% ipython --no-banner

In [1]: import numpy as np

In [2]: np.set_printoptions(precision=2, suppress=True, linewidth=160)

In [3]: def rd(a):
   ...:     return np.round(a, 2) + 0
   ...: 

In [4]: W0 = np.load("block15.npy")

In [5]: W0
Out[5]: 
array([[1.1, 0. , 0. ],
       [3. , 0.1, 2. ],
       [1. , 0. , 0.1]])

In [6]: x0 = np.array([3, -2, -1])

In [7]: target = W0 @ x0

In [8]: rd(target)
Out[8]: array([3.3, 6.8, 2.9])

In [9]: rd(np.linalg.solve(W0, W0[:, 0]))
Out[9]: array([1., 0., 0.])

In [10]: rd(np.linalg.solve(W0, target))
Out[10]: array([ 3., -2., -1.])

In [11]: x0 = np.array([1, 1, -1])

In [12]: W0 @ np.eye(3)[1]
Out[12]: array([0. , 0.1, 0. ])

In [13]: W0 @ (2 * x0)
Out[13]: array([2.2, 2.2, 1.8])

In [14]: [round(float(x), 2) for x in np.linalg.svd(W0, compute_uv=False)[:3]]
Out[14]: [3.83, 0.73, 0.0]

In [15]: np.argsort(-np.linalg.norm(W0, axis=0).round(6), kind="stable")[:3]
Out[15]: array([0, 2, 1])

In [16]: rd(np.abs(np.linalg.svd(W0)[2][-1]))
Out[16]: array([0.  , 1.  , 0.05])

In [17]: U, sv, vt = np.linalg.svd(W0)

In [18]: rd(sv)
Out[18]: array([3.83, 0.73, 0.  ])

In [19]: B = U[:, :2] @ np.diag(sv[:2]) @ vt[:2]

In [20]: rd(np.linalg.norm(W0 - B, 2)), rd(sv[2])
Out[20]: (np.float64(0.0), np.float64(0.0))

In [21]: rd(np.linalg.norm(W0 - B) / np.linalg.norm(W0))
Out[21]: np.float64(0.0)

In [22]: rd(np.linalg.norm(W0))
Out[22]: np.float64(3.9)

In [23]: np.zeros(3, 3)
Traceback (most recent call last):
  Cell In[23], line 1
    np.zeros(3, 3)
TypeError: Cannot interpret '3' as a data type


In [24]: np.abs(W0).max()
Out[24]: np.float64(3.0)

In [25]: np.linalg.matrix_rank(W0)
Out[25]: np.int64(3)

In [26]: np.diff(W0, axis=0)
Out[26]: 
array([[ 1.9,  0.1,  2. ],
       [-2. , -0.1, -1.9]])

In [27]: W0.sum(axis=1)
Out[27]: array([1.1, 5.1, 1.1])

In [28]: W0.sum(axis=0)
Out[28]: array([5.1, 0.1, 2.1])

In [29]: rd(W0 - W0[0])
Out[29]: 
array([[ 0. ,  0. ,  0. ],
       [ 1.9,  0.1,  2. ],
       [-0.1,  0. ,  0.1]])

In [30]: B = np.array([[0, 0], [-2, -1], [3, 3], [1, 0]])

In [31]: cent = np.array([[0, -1, 0, 1, 2, -1], [1, 0, 0, 2, 0, 1]])

In [32]: data = B @ cent

In [33]: data
Out[33]: 
array([[ 0,  0,  0,  0,  0,  0],
       [-1,  2,  0, -4, -4,  1],
       [ 3, -3,  0,  9,  6,  0],
       [ 0, -1,  0,  1,  2, -1]])

In [34]: U, sv, vt = np.linalg.svd(data)

In [35]: V = vt[:(sv > 1e-8).sum()]

In [36]: rng = np.random.default_rng(94945)

In [37]: x0 = data[2] + -1 * data[3] + rng.integers(2) * np.eye(6)[4]

In [38]: x0
Out[38]: array([ 3., -2.,  0.,  8.,  5.,  1.])

In [39]: np.allclose(V.T @ V @ x0, x0)
Out[39]: False

In [40]: rd(np.linalg.norm(x0 - V.T @ V @ x0))
Out[40]: np.float64(0.64)

In [41]: U, sv, vt = np.linalg.svd(data)

In [42]: rd(sv)
Out[42]: array([13.25,  2.11,  0.  ,  0.  ])

In [43]: B = U[:, :2] @ np.diag(sv[:2]) @ vt[:2]

In [44]: rd(np.linalg.norm(data - B) / np.linalg.norm(data))
Out[44]: np.float64(0.0)

In [45]: np.linalg.matrix_rank(data, rtol=0.05)
Out[45]: np.int64(2)

In [46]: rd(np.abs(data - B).max())
Out[46]: np.float64(0.0)

In [47]: np.linalg.matrix_rank(B)
Out[47]: np.int64(2)

In [48]: rd(np.linalg.norm(data - B, 2)), rd(sv[2])
Out[48]: (np.float64(0.0), np.float64(0.0))

In [49]: rd(np.trace(np.linalg.pinv(data) @ data))
Out[49]: np.float64(2.0)

In [50]: rd(data @ np.linalg.pinv(data) @ data)
Out[50]: 
array([[ 0.,  0.,  0.,  0.,  0.,  0.],
       [-1.,  2.,  0., -4., -4.,  1.],
       [ 3., -3.,  0.,  9.,  6.,  0.],
       [ 0., -1.,  0.,  1.,  2., -1.]])

In [51]: np.unique(data.round(6), axis=0).shape
Out[51]: (4, 6)

In [52]: np.linalg.lstsq(data[:-1].T, data[-1])[2]
Out[52]: np.int32(2)

In [53]: theta = np.radians(72)

In [54]: r_ = np.eye(6)

In [55]: r_[1, 1] = r_[0, 0] = np.cos(theta)

In [56]: r_[1, 0], r_[0, 1] = -np.sin(theta), np.sin(theta)

In [57]: rd(r_)
Out[57]: 
array([[ 0.31,  0.95,  0.  ,  0.  ,  0.  ,  0.  ],
       [-0.95,  0.31,  0.  ,  0.  ,  0.  ,  0.  ],
       [ 0.  ,  0.  ,  1.  ,  0.  ,  0.  ,  0.  ],
       [ 0.  ,  0.  ,  0.  ,  1.  ,  0.  ,  0.  ],
       [ 0.  ,  0.  ,  0.  ,  0.  ,  1.  ,  0.  ],
       [ 0.  ,  0.  ,  0.  ,  0.  ,  0.  ,  1.  ]])

In [58]: B = data @ r_.T

In [59]: np.allclose(data @ data.T, B @ B.T)
Out[59]: True

In [60]: rd(np.linalg.det(r_)), rd(np.trace(r_))
Out[60]: (np.float64(1.0), np.float64(4.62))

In [61]: B = np.array([[0, 3], [1, 0], [2, 0], [3, 1], [1, 2], [0, 3]])

In [62]: np.linalg.matrix_rank(data @ B)
Out[62]: np.int64(2)

In [63]: np.einsum("ik,kj->ij", data, B)
Out[63]: 
array([[  0,   0],
       [-14, -12],
       [ 30,  30],
       [  4,   2]])

In [64]: B @ data
Traceback (most recent call last):
  Cell In[64], line 1
    B @ data
ValueError: matmul: Input operand 1 has a mismatch in its core dimension 0, with gufunc signature (n?,k),(k,m?)->(n?,m?) (size 4 is different from 2)


In [65]: arr = np.load("m.npy")

In [66]: arr
Out[66]: 
array([[-16, -12, -28,  26, -17],
       [-12, -10, -22,  20, -13],
       [ -6,  33,  27,  -9,   3],
       [ 30, -13,  17, -31,  23],
       [  2, -23, -21,   9,  -4],
       [ -8,   0,  -8,  10,  -7]])

In [67]: U, sv, vt = np.linalg.svd(arr)

In [68]: np.argmax(sv[:-1] / (sv[1:] + 1e-6)) + 1
Out[68]: np.int64(2)

In [69]: B = U[:, :2] @ np.diag(sv[:2]) @ vt[:2]

In [70]: rd(np.abs(arr - B).max())
Out[70]: np.float64(0.0)

In [71]: rd(np.linalg.norm(arr - B, 2)), rd(sv[2])
Out[71]: (np.float64(0.0), np.float64(0.0))

In [72]: U, sv, vt = np.linalg.svd(arr)

In [73]: V = vt[:(sv > 1e-8).sum()]

In [74]: x0 = arr[0] + -3 * arr[3] + rng.integers(2) * np.eye(5)[1]

In [75]: x0
Out[75]: array([-106.,   27.,  -79.,  119.,  -86.])

In [76]: np.allclose(V.T @ V @ x0, x0)
Out[76]: True

In [77]: np.linalg.cond(arr) > 100
Out[77]: np.True_

In [78]: np.argsort(-np.linalg.norm(arr, axis=0).round(6), kind="stable")[:3]
Out[78]: array([2, 3, 1])

In [79]: [round(float(x), 2) for x in np.linalg.svd(arr, compute_uv=False)[:3]]
Out[79]: [83.59, 50.99, 0.0]

In [80]: rd(np.linalg.norm(arr, 2) / np.linalg.norm(arr))
Out[80]: np.float64(0.85)

In [81]: U, sv, vt = np.linalg.svd(arr, full_matrices=False)

In [82]: rd(vt @ vt.T)
Out[82]: 
array([[1., 0., 0., 0., 0.],
       [0., 1., 0., 0., 0.],
       [0., 0., 1., 0., 0.],
       [0., 0., 0., 1., 0.],
       [0., 0., 0., 0., 1.]])

In [83]: rd(sv / sv[0])
Out[83]: array([1.  , 0.61, 0.  , 0.  , 0.  ])

In [84]: rd(U.T @ U)
Out[84]: 
array([[1., 0., 0., 0., 0.],
       [0., 1., 0., 0., 0.],
       [0., 0., 1., 0., 0.],
       [0., 0., 0., 1., 0.],
       [0., 0., 0., 0., 1.]])

In [85]: np.allclose(U * sv @ vt, arr)
Out[85]: True

In [86]: (sv > 1e-8).sum()
Out[86]: np.int64(2)

In [87]: np.abs(U[:, 0]).round(6).argmax()
Out[87]: np.int64(0)

In [88]: rd(np.sqrt((sv ** 2).sum())), rd(np.linalg.norm(arr))
Out[88]: (np.float64(97.91), np.float64(97.91))

In [89]: rd(np.cumsum(sv ** 2) / np.sum(sv ** 2))
Out[89]: array([0.73, 1.  , 1.  , 1.  , 1.  ])

In [90]: U.shape, sv.shape, vt.shape
Out[90]: ((6, 5), (5,), (5, 5))

In [91]: J = np.loadtxt("x.csv", delimiter=",")

In [92]: J
Out[92]: 
array([[  3.59, -13.01,   8.61,   3.37],
       [ 10.2 , -29.  ,  -4.5 , -29.82],
       [  0.84, -10.29,   4.82,   6.54],
       [-16.42,   5.63,   5.19, -31.75],
       [-14.22,  10.75,  41.26,   3.87],
       [ 15.5 ,   3.13, -17.44,   7.57],
       [-13.76,  11.34,  33.18, -16.68],
       [ 20.09,  14.34,  17.13,  24.84],
       [ -9.14,  34.76,  24.02, -16.92],
       [ -5.05,  12.25, -31.18,  -3.71],
       [  1.91, -22.5 , -11.53, -16.94],
       [-17.75, -14.84, -48.77,   9.56],
       [ 19.41,   7.74,  33.23,  -3.86],
       [-10.65,  -7.72, -10.14,  -2.93],
       [ 17.7 , -16.16,  10.48,  13.06],
       [ -8.09,  12.  ,  -0.77,   1.7 ],
       [ 23.76, -23.24,  35.17,   7.18],
       [ -8.93,   3.63, -46.85,  10.11],
       [ 18.71,  18.3 , -25.2 ,   5.03]])

In [93]: B = np.array([[0, 0, 1], [4, 3, 5], [2, 1, 0], [0, 0, 4]])

In [94]: np.linalg.matrix_rank(J @ B)
Out[94]: np.int64(3)

In [95]: B = J + rng.integers(-2, 3, (19, 3)) @ rng.integers(-2, 3, (3, 4))

In [96]: rd(B)
Out[96]: 
array([[  3.59, -19.01,  11.61,   1.37],
       [  6.2 , -31.  ,  -3.5 , -29.82],
       [ -1.16, -12.29,   1.82,   7.54],
       [-12.42,   3.63,   5.19, -32.75],
       [-18.22,  14.75,  36.26,   6.87],
       [ 17.5 ,  -0.87, -17.44,   6.57],
       [-13.76,  17.34,  30.18, -14.68],
       [ 16.09,  14.34,  19.13,  24.84],
       [ -9.14,  34.76,  21.02, -15.92],
       [ -7.05,  14.25, -38.18,  -0.71],
       [ -2.09, -18.5 , -19.53, -12.94],
       [-17.75, -12.84, -50.77,  10.56],
       [ 17.41,   5.74,  30.23,  -2.86],
       [ -8.65,  -1.72,  -8.14,  -2.93],
       [ 21.7 , -10.16,  14.48,  12.06],
       [ -4.09,  12.  ,   3.23,  -0.3 ],
       [ 27.76, -21.24,  34.17,   7.18],
       [-12.93,   9.63, -53.85,  14.11],
       [ 22.71,  14.3 , -20.2 ,   2.03]])

In [97]: rd(np.abs(B - J).sum(axis=1))
Out[97]: array([11.,  7.,  8.,  7., 16.,  7., 11.,  6.,  4., 14., 20.,  5.,  8., 10., 15., 10.,  7., 21., 16.])

In [98]: rd(np.linalg.svd(B - J, compute_uv=False))
Out[98]: array([23.49, 14.47,  8.48,  0.  ])

In [99]: feats = np.array([[-0.5, -13.0, 1.4, -1.4, 0.6],
    ...:     [2.4, 6.0, 0.4, 0.1, -1.4],
    ...:     [-0.4, 2.0, -1.0, 0.4, -0.4],
    ...:     [1.8, 11.0, -2.1, -1.4, 0.6],
    ...:     [-0.7, 4.0, -0.3, 0.6, 0.2],
    ...:     [0.6, -1.0, 0.9, -1.3, -0.9]])

In [100]: # column 1 dominates

In [101]: B = np.c_[feats[:, :2] @ np.array([[0, 2], [0, 3]]), np.array([-3, 3, 2, 2, 1, 3])]

In [102]: B
Out[102]: 
array([[  0. , -40. ,  -3. ],
       [  0. ,  22.8,   3. ],
       [  0. ,   5.2,   2. ],
       [  0. ,  36.6,   2. ],
       [  0. ,  10.6,   1. ],
       [  0. ,  -1.8,   3. ]])

In [103]: rd(np.linalg.norm(B - feats @ np.linalg.lstsq(feats, B)[0], axis=0))
Out[103]: array([0.  , 0.  , 0.58])

In [104]: rd(np.linalg.norm(np.linalg.qr(feats)[0].T @ B, axis=0) ** 2 / ((B ** 2).sum(axis=0) + 1e-12))
Out[104]: array([0.  , 1.  , 0.99])

In [105]: rd(np.linalg.lstsq(feats, B[:, 0])[0])
Out[105]: array([0., 0., 0., 0., 0.])

In [106]: np.linalg.matrix_rank(B)
Out[106]: np.int64(2)

In [107]: idx = J[:, 1] > np.median(J[:, 1])

In [108]: f = J[idx].mean(axis=0) - J[~idx].mean(axis=0)

In [109]: rd((((J - J.mean(axis=0)) @ f > 0) == idx).mean())
Out[109]: np.float64(0.89)

In [110]: idx.astype(int)
Out[110]: array([0, 0, 0, 1, 1, 0, 1, 1, 1, 1, 0, 0, 1, 0, 0, 1, 0, 0, 1])

In [111]: np.argsort(-np.abs(f).round(6), kind="stable")
Out[111]: array([1, 2, 3, 0])

In [112]: x0 = np.array([-2, 1, -2, 0, -2])

In [113]: target = feats @ x0

In [114]: coef, lr = np.zeros(5), 1 / np.linalg.norm(feats, 2) ** 2

In [115]: for i in range(50):
     ...:     coef -= lr * feats.T @ (feats @ coef - target)
     ...:     if i % 10 == 0: print(i, round(np.linalg.norm(feats @ coef - target), 2))
     ...: 
0 5.59
10 4.47
20 3.71
30 3.21
40 2.88

In [116]: rd(coef)
Out[116]: array([-0.9 ,  1.1 , -0.58,  0.59,  0.04])

In [117]: X = np.load("layer19.npy")

In [118]: X
Out[118]: 
array([[ 0, -3, -5,  4],
       [ 3,  0,  2,  2],
       [ 5, -2,  0, -2],
       [-4, -2,  2,  0]])

In [119]: # antisymmetric, zero diagonal

In [120]: x0 = np.array([-1, -3, 0, -2])

In [121]: target = X @ x0

In [122]: target
Out[122]: array([ 1, -7,  5, 10])

In [123]: rd(np.linalg.solve(X, -2 * target))
Out[123]: array([2., 6., 0., 4.])

In [124]: rd(np.poly(X))
Out[124]: array([  1.,   0.,  62.,   0., 576.])

In [125]: rd(np.linalg.eigvals(X).sum().real)
Out[125]: np.float64(0.0)

In [126]: rd(np.linalg.det(X.T))
Out[126]: np.float64(576.0)

In [127]: rd(np.linalg.eigvals(X))
Out[127]: array([0.+7.11j, 0.-7.11j, 0.+3.37j, 0.-3.37j])

In [128]: B = X + rng.integers(-2, 3, (4, 2)) @ rng.integers(-2, 3, (2, 4))

In [129]: B
Out[129]: 
array([[ 3, -4, -3, 10],
       [ 4,  1,  4,  4],
       [ 6, -2,  1,  0],
       [-8,  0,  0, -8]])

In [130]: np.abs(B - X).sum(axis=1)
Out[130]: array([12,  6,  4, 16])

In [131]: rd(np.linalg.svd(B - X, compute_uv=False))
Out[131]: array([12.22,  2.14,  0.  ,  0.  ])
